>>> import numpy as np
>>> import numpy.linalg as la
>>> np.set_printoptions(precision=2, suppress=True, linewidth=200, legacy="1.25")
>>> W0 = np.load("mat.npy")
>>> W0.round(2) + 0
array([[ 16.79, -14.48,  23.95,  -2.09,  36.62, -22.85],
       [ 14.44, -13.65,  20.33,  -2.07,  31.51, -20.44],
       [ 13.66, -13.35,  19.12,  -2.05,  29.81, -19.61],
       [ 13.38, -13.24,  18.7 ,  -2.04,  29.22, -19.32],
       [ 12.23, -12.77,  16.92,  -2.01,  26.72, -18.09],
       [  9.78, -11.64,  13.18,  -1.88,  21.45, -15.41],
       [  6.79,  -9.97,   8.63,  -1.61,  15.04, -11.94],
       [  5.94,  -9.4 ,   7.34,  -1.51,  13.22, -10.9 ],
       [  5.38,  -9.01,   6.51,  -1.43,  12.03, -10.2 ],
       [  2.3 ,  -6.25,   2.  ,  -0.83,   5.52,  -5.96],
       [  2.07,  -5.98,   1.68,  -0.77,   5.04,  -5.6 ],
       [  1.  ,  -4.47,   0.23,  -0.44,   2.77,  -3.77],
       [ -0.03,  -1.79,  -0.78,   0.03,   0.43,  -1.18],
       [ -0.07,  -0.41,  -0.34,   0.07,   0.02,  -0.22],
       [  0.06,   0.19,   0.21,  -0.06,   0.  ,   0.09],
       [  0.22,   0.57,   0.79,  -0.27,   0.03,   0.23],
       [  0.25,   0.61,   0.88,  -0.3 ,   0.04,   0.24],
       [  0.28,   0.65,   0.98,  -0.35,   0.04,   0.25],
       [  0.66,   0.9 ,   2.29,  -1.11,  -0.04,   0.19],
       [  0.74,   0.88,   2.59,  -1.35,  -0.12,   0.13],
       [  0.8 ,   0.84,   2.81,  -1.54,  -0.19,   0.08],
       [  0.89,   0.75,   3.18,  -1.88,  -0.35,  -0.02],
       [  0.9 ,   0.73,   3.24,  -1.95,  -0.39,  -0.04],
       [  0.91,   0.72,   3.27,  -1.98,  -0.41,  -0.05],
       [  0.93,   0.67,   3.4 ,  -2.11,  -0.48,  -0.09],
       [  0.95,  -1.29,   5.11,  -5.41,  -3.46,  -1.12],
       [ -0.6 ,  -6.03,   4.97, -11.23, -11.73,  -2.55],
       [ -1.04,  -7.02,   4.68, -12.35, -13.6 ,  -2.76],
       [ -1.06,  -7.07,   4.66, -12.41, -13.69,  -2.77],
       [ -1.47,  -7.92,   4.36, -13.36, -15.34,  -2.94],
       [ -2.76, -10.46,   3.25, -16.13, -20.36,  -3.37]])
>>> U, sigma, Vt = la.svd(W0)
>>> V = Vt[:(sigma > 1e-8).sum()]
>>> rng = np.random.default_rng(145897)
>>> x = W0[6] + 4 * W0[4] + rng.integers(2) * np.eye(6)[5]
>>> x
array([ 55.71, -61.04,  76.32,  -9.63, 121.91, -83.32])
>>> V.T @ V
array([[ 0.12,  0.01,  0.24, -0.04,  0.2 , -0.08],
       [ 0.01,  0.66,  0.17,  0.15,  0.02,  0.42],
       [ 0.24,  0.17,  0.71, -0.33,  0.1 , -0.04],
       [-0.04,  0.15, -0.33,  0.42,  0.32,  0.1 ],
       [ 0.2 ,  0.02,  0.1 ,  0.32,  0.76, -0.18],
       [-0.08,  0.42, -0.04,  0.1 , -0.18,  0.34]])
>>> np.allclose(W0[:-1].T @ la.lstsq(W0[:-1].T, W0[-1])[0], W0[-1])
True
>>> U, sigma, Vt = la.svd(W0)
>>> np.argmax(sigma[:-1] / (sigma[1:] + 1e-6)) + 1
3
>>> sigma.round(2) + 0
array([116.61,  49.69,  13.23,   0.  ,   0.  ,   0.  ])
>>> Y = U[:, :3] @ np.diag(sigma[:3]) @ Vt[:3]
>>> np.round(la.norm(W0 - Y, 2), 2), round(sigma[3], 2)
(0.0, 0.0)
>>> round(np.abs(W0 - Y).max(), 2)
0.0
>>> data = np.loadtxt("m.csv", delimiter=",")
>>> data
array([[ 3.,  3.,  1.,  0., -3., -3.,  2.],
       [ 0., -3., -1.,  1.,  1.,  2.,  1.],
       [ 0.,  0., -3., -3.,  3.,  2.,  1.],
       [ 0.,  0.,  0., -3., -3., -3.,  1.],
       [ 0.,  0.,  0.,  0., -1.,  0., -3.],
       [ 0.,  0.,  0.,  0.,  0., -3.,  2.],
       [ 0.,  0.,  0.,  0.,  0.,  0., -1.]])
>>> G = np.cov(W0, rowvar=False)
>>> G.shape
(6, 6)
>>> np.corrcoef(W0.T)
array([[ 1.  , -0.75,  0.95,  0.31,  0.96, -0.96],
       [-0.75,  1.  , -0.82,  0.27, -0.59,  0.91],
       [ 0.95, -0.82,  1.  ,  0.01,  0.83, -0.94],
       [ 0.31,  0.27,  0.01,  1.  ,  0.55, -0.1 ],
       [ 0.96, -0.59,  0.83,  0.55,  1.  , -0.87],
       [-0.96,  0.91, -0.94, -0.1 , -0.87,  1.  ]])
>>> np.polyfit(W0[:, 1], W0[:, 5], 1)
array([1.24, 0.52])
>>> np.round(la.eigvalsh(G)[::-1], 2) + 0
array([340.88,  47.97,   5.58,   0.  ,   0.  ,   0.  ])
>>> U, sigma, Vt = la.svd(data)
>>> sigma
array([8.77, 5.44, 4.05, 3.47, 2.3 , 1.29, 0.12])
>>> Y = U[:, :6] @ np.diag(sigma[:6]) @ Vt[:6]
>>> round(float(la.norm(data - Y, 2)), 2), round(sigma[6], 2)
(0.12, 0.12)
>>> round(np.abs(data - Y).max(), 2)
0.07
>>> lab = rng.permutation(7)
>>> Y = data[:, lab] * rng.choice([-1, 1], 7)
>>> Y
array([[-2., -0., -3.,  3.,  1.,  3.,  3.],
       [-1., -1.,  2., -3., -1.,  0., -1.],
       [-1.,  3.,  2.,  0., -3.,  0., -3.],
       [-1.,  3., -3.,  0.,  0.,  0.,  3.],
       [ 3., -0.,  0.,  0.,  0.,  0.,  1.],
       [-2., -0., -3.,  0.,  0.,  0., -0.],
       [ 1., -0.,  0.,  0.,  0.,  0., -0.]])
>>> U, _, Vt = la.svd(data.T @ Y)
>>> np.round(la.lstsq(data, Y)[0], 2) + 0
array([[ 0.,  0.,  0.,  0.,  0.,  1.,  0.],
       [ 0.,  0.,  0.,  1.,  0.,  0.,  0.],
       [ 0.,  0.,  0.,  0.,  1.,  0.,  0.],
       [ 0., -1.,  0.,  0.,  0.,  0.,  0.],
       [ 0.,  0.,  0.,  0.,  0.,  0., -1.],
       [ 0.,  0.,  1.,  0.,  0.,  0.,  0.],
       [-1.,  0.,  0.,  0.,  0.,  0.,  0.]])
>>> lab
array([6, 3, 5, 1, 2, 0, 4])
>>> data @ data
array([[  9.,   0.,  -3.,   0.,   0.,   8.,  11.],
       [  0.,   9.,   6.,  -3., -10., -17.,  -3.],
       [  0.,   0.,   9.,  18.,  -3.,  -3., -12.],
       [  0.,   0.,   0.,   9.,  12.,  18.,  -1.],
       [  0.,   0.,   0.,   0.,   1.,   0.,   6.],
       [  0.,   0.,   0.,   0.,   0.,   9.,  -8.],
       [  0.,   0.,   0.,   0.,   0.,   0.,   1.]])
>>> la.matrix_rank(data - data[0, 0] * np.eye(7))
6
>>> m1 = np.load("dump.npy")
>>> m1
array([[ 0.79, -0.01,  0.45, -0.39,  0.25],
       [-0.01,  1.79,  0.3 , -0.5 ,  0.04],
       [ 0.45,  0.3 ,  0.68,  0.92, -0.95],
       [-0.39, -0.5 ,  0.92,  0.68,  0.24],
       [ 0.25,  0.04, -0.95,  0.24,  1.07]])
>>> # equal to its transpose
>>> Y = np.array([[-9, -6, 8],
...     [-8, 4, 0],
...     [-5, 2, 2],
...     [-6, -6, -5],
...     [-3, -5, -3],
...     [4, 5, -8],
...     [0, -2, 5]])
>>> la.matrix_rank(np.vstack([data, Y.T]))
7
>>> la.matrix_rank(data @ Y)
3
>>> np.einsum("ij,ij->i", data, data)
array([41., 17., 32., 28., 10., 13.,  1.])
>>> U, sigma, Vt = la.svd(m1, full_matrices=False)
>>> np.round(U.T @ m1 @ Vt.T, 2) + 0
array([[2.01, 0.  , 0.  , 0.  , 0.  ],
       [0.  , 2.  , 0.  , 0.  , 0.  ],
       [0.  , 0.  , 1.01, 0.  , 0.  ],
       [0.  , 0.  , 0.  , 1.  , 0.  ],
       [0.  , 0.  , 0.  , 0.  , 1.  ]])
>>> np.round(U.T @ U, 2) + 0
array([[1., 0., 0., 0., 0.],
       [0., 1., 0., 0., 0.],
       [0., 0., 1., 0., 0.],
       [0., 0., 0., 1., 0.],
       [0., 0., 0., 0., 1.]])
>>> U.shape, sigma.shape, Vt.shape
((5, 5), (5,), (5, 5))
>>> evals, V = la.eigh(m1)
>>> la.eigvalsh(m1 + 3 * np.eye(5))
array([2.  , 4.  , 4.01, 5.  , 5.01])
>>> evals.sum(), round(float(np.trace(m1)), 2)
(5.01, 5.01)
>>> (evals > 1e-8).sum(), (evals < -1e-8).sum()
(4, 1)
>>> evals
array([-1.  ,  1.  ,  1.01,  2.  ,  2.01])
>>> V @ np.diag(evals) @ V.T
array([[ 0.79, -0.01,  0.45, -0.39,  0.25],
       [-0.01,  1.79,  0.3 , -0.5 ,  0.04],
       [ 0.45,  0.3 ,  0.68,  0.92, -0.95],
       [-0.39, -0.5 ,  0.92,  0.68,  0.24],
       [ 0.25,  0.04, -0.95,  0.24,  1.07]])
>>> np.round(V.T @ V, 2) + 0
array([[1., 0., 0., 0., 0.],
       [0., 1., 0., 0., 0.],
       [0., 0., 1., 0., 0.],
       [0., 0., 0., 1., 0.],
       [0., 0., 0., 0., 1.]])
>>> r0 = np.array([0, 6, 6, 0, 0, 8]) + 0.5
>>> K = np.eye(6) - 2 * np.outer(r0, r0) / (r0 @ r0)
>>> K.round(2) + 0
array([[ 1.  , -0.04, -0.04,  0.  ,  0.  , -0.05],
       [-0.04,  0.46, -0.54, -0.04, -0.04, -0.7 ],
       [-0.04, -0.54,  0.46, -0.04, -0.04, -0.7 ],
       [ 0.  , -0.04, -0.04,  1.  ,  0.  , -0.05],
       [ 0.  , -0.04, -0.04,  0.  ,  1.  , -0.05],
       [-0.05, -0.7 , -0.7 , -0.05, -0.05,  0.08]])
>>> Y = K + rng.integers(-2, 3, (6, 2)) @ rng.integers(-2, 3, (2, 6))
>>> Y.round(2) + 0
array([[-3.  ,  2.96,  4.96,  4.  ,  2.  ,  2.95],
       [ 1.96,  6.46,  1.46,  3.96,  7.96,  5.3 ],
       [-4.04,  2.46,  5.46,  3.96,  1.96,  2.3 ],
       [-6.  ,  1.96,  5.96,  5.  ,  0.  ,  1.95],
       [ 2.  , -4.04, -4.04, -4.  , -3.  , -4.05],
       [-6.05,  1.3 ,  5.3 ,  3.95, -0.05,  2.08]])
>>> Y - K
array([[-4.,  3.,  5.,  4.,  2.,  3.],
       [ 2.,  6.,  2.,  4.,  8.,  6.],
       [-4.,  3.,  5.,  4.,  2.,  3.],
       [-6.,  2.,  6.,  4.,  0.,  2.],
       [ 2., -4., -4., -4., -4., -4.],
       [-6.,  2.,  6.,  4.,  0.,  2.]])
>>> r0, v = K[0], K[2]
>>> r0 @ v
0.0
>>> p = (r0 @ v) / (r0 @ r0) * r0
>>> (v - p) @ r0
0.0
>>> round(float(la.norm(r0 + v) ** 2 + la.norm(r0 - v) ** 2), 2)
4.0
>>> q, V = la.qr(K[:, :1])[0], la.qr(K[:, 1:])[0]
>>> sigma = la.svd(q.T @ V, compute_uv=False)
>>> np.degrees(np.arccos(sigma.clip(0, 1)))
array([90.])
>>> sigma.round(2) + 0
array([0.])
>>> (sigma > 0.9).sum()
0
>>> r0 = np.array([1, 0, 0, 2, 0, 2])
>>> Y = K + np.outer(r0, np.eye(6)[0])
>>> round(la.det(Y) / la.det(K), 2), round(float(1 + la.solve(K, r0)[0]), 2)
(1.88, 1.88)
>>> Y.round(2) + 0
array([[ 2.  , -0.04, -0.04,  0.  ,  0.  , -0.05],
       [-0.04,  0.46, -0.54, -0.04, -0.04, -0.7 ],
       [-0.04, -0.54,  0.46, -0.04, -0.04, -0.7 ],
       [ 2.  , -0.04, -0.04,  1.  ,  0.  , -0.05],
       [ 0.  , -0.04, -0.04,  0.  ,  1.  , -0.05],
       [ 1.95, -0.7 , -0.7 , -0.05, -0.05,  0.08]])
>>> la.matrix_rank(Y - K)
1
>>> Y.sum(axis=1)
array([ 1.85, -0.9 , -0.9 ,  2.85,  0.85,  0.52])
>>> la.matrix_rank(Y)
6
>>> Y.sum(axis=0)
array([ 5.85, -0.9 , -0.9 ,  0.85,  0.85, -1.48])
>>> Y.shape
(6, 6)
>>> np.diff(Y, axis=0)
array([[-2.04,  0.5 , -0.5 , -0.04, -0.04, -0.65],
       [ 0.  , -1.  ,  1.  ,  0.  ,  0.  ,  0.  ],
       [ 2.04,  0.5 , -0.5 ,  1.04,  0.04,  0.65],
       [-2.  ,  0.  ,  0.  , -1.  ,  1.  ,  0.  ],
       [ 1.95, -0.66, -0.66, -0.05, -1.05,  0.14]])
>>> Y.mean(axis=0)
array([ 0.98, -0.15, -0.15,  0.14,  0.14, -0.25])
>>> np.unravel_index(np.abs(Y).argmax(), Y.shape)
(0, 0)
>>> round(np.abs(Y).max(), 2)
2.0
>>> np.count_nonzero(Y)
36
>>> Y - Y[0]
array([[ 0.  ,  0.  ,  0.  ,  0.  ,  0.  ,  0.  ],
       [-2.04,  0.5 , -0.5 , -0.04, -0.04, -0.65],
       [-2.04, -0.5 ,  0.5 , -0.04, -0.04, -0.65],
       [ 0.  ,  0.  ,  0.  ,  1.  ,  0.  ,  0.  ],
       [-2.  ,  0.  ,  0.  ,  0.  ,  1.  ,  0.  ],
       [-0.05, -0.66, -0.66, -0.05, -0.05,  0.14]])
>>> A = np.array([[0.3, 0.6, -0.1, -1.9, 0.0, 0.3, -0.1, -1.6],
...     [-0.6, -0.4, -1.0, 0.6, 0.9, 0.0, 0.1, 0.9],
...     [0.0, -1.0, -1.8, -1.4, -0.4, 0.1, -2.9, -0.7],
...     [-0.5, -0.1, -0.1, 0.6, -1.0, 1.0, -0.9, 0.0],
...     [-0.5, 0.3, -3.2, 0.7, -0.1, -0.7, -1.1, -0.4],
...     [0.7, -1.5, 1.4, -2.7, 0.5, -0.4, -0.5, 0.5],
...     [-0.6, 0.0, -1.4, 0.0, -0.8, -0.2, -0.5, 0.4],
...     [-0.6, -0.6, -0.2, 0.0, 1.9, 0.0, 0.4, 0.9],
...     [-0.7, -0.2, 0.1, 0.0, 0.2, 0.8, -0.1, -2.2]])
>>> A[1] = A[3] + 0.3 * rng.normal(size=8)
>>> A
array([[ 0.3 ,  0.6 , -0.1 , -1.9 ,  0.  ,  0.3 , -0.1 , -1.6 ],
       [-0.92,  0.39, -0.16, -0.12, -0.69,  0.63, -0.38,  0.21],
       [ 0.  , -1.  , -1.8 , -1.4 , -0.4 ,  0.1 , -2.9 , -0.7 ],
       [-0.5 , -0.1 , -0.1 ,  0.6 , -1.  ,  1.  , -0.9 ,  0.  ],
       [-0.5 ,  0.3 , -3.2 ,  0.7 , -0.1 , -0.7 , -1.1 , -0.4 ],
       [ 0.7 , -1.5 ,  1.4 , -2.7 ,  0.5 , -0.4 , -0.5 ,  0.5 ],
       [-0.6 ,  0.  , -1.4 ,  0.  , -0.8 , -0.2 , -0.5 ,  0.4 ],
       [-0.6 , -0.6 , -0.2 ,  0.  ,  1.9 ,  0.  ,  0.4 ,  0.9 ],
       [-0.7 , -0.2 ,  0.1 ,  0.  ,  0.2 ,  0.8 , -0.1 , -2.2 ]])
>>> hat = A @ la.solve(A.T @ A, A.T)
>>> np.allclose(hat @ hat, hat)
True
>>> round(np.trace(hat), 2)
8.0
>>> np.round(la.eigvalsh(hat), 2) + 0
array([0., 1., 1., 1., 1., 1., 1., 1., 1.])
>>> mat = np.loadtxt("a.csv", delimiter=",")
>>> mat
array([[-1.2, -0.7, -1.9, -0.1, -1.6, -0.7, -1.4,  1.2],
       [-0.5, -1.4,  0.3,  0.7, -0.1, -1.4,  0.3, -0.9],
       [-0.6,  1.2,  1.1,  0.5,  1.6, -1.3, -0.2,  0.8],
       [-0.5,  1.4,  0.3,  0.3, -0.5,  0.6, -1. , -0.2],
       [ 0.5,  1.3, -0.6, -0.8, -0.7, -0.1, -0.1, -0.3],
       [-0.1,  0.3, -0.3, -0.2, -0.7,  1.4,  2.9,  1.1],
       [ 1.9, -0.2,  0.1,  0.5,  1.4, -2. ,  0. , -0.4],
       [ 1. , -0.3,  0.2, -0.5,  0.7,  0.5,  0.3, -0.3],
       [-1.4, -0.8,  1. ,  0. ,  0.4,  1.6, -0.4,  0.9]])
>>> Y = np.c_[mat[:, :1] @ np.array([[1]]), np.array([5, 3, 5, 5, -2, 4, 2, 0, -3])]
>>> Y
array([[-1.2,  5. ],
       [-0.5,  3. ],
       [-0.6,  5. ],
       [-0.5,  5. ],
       [ 0.5, -2. ],
       [-0.1,  4. ],
       [ 1.9,  2. ],
       [ 1. ,  0. ],
       [-1.4, -3. ]])
>>> la.matrix_rank(Y)
2
>>> np.round(la.norm(Y - mat @ la.lstsq(mat, Y)[0], axis=0), 2) + 0
array([0.  , 5.98])
>>> np.round(la.lstsq(mat, Y[:, 0])[0], 2) + 0
array([1., 0., 0., 0., 0., 0., 0., 0.])
>>> la.norm(la.qr(mat)[0].T @ Y, axis=0) ** 2 / ((Y ** 2).sum(axis=0) + 1e-12)
array([1.  , 0.69])
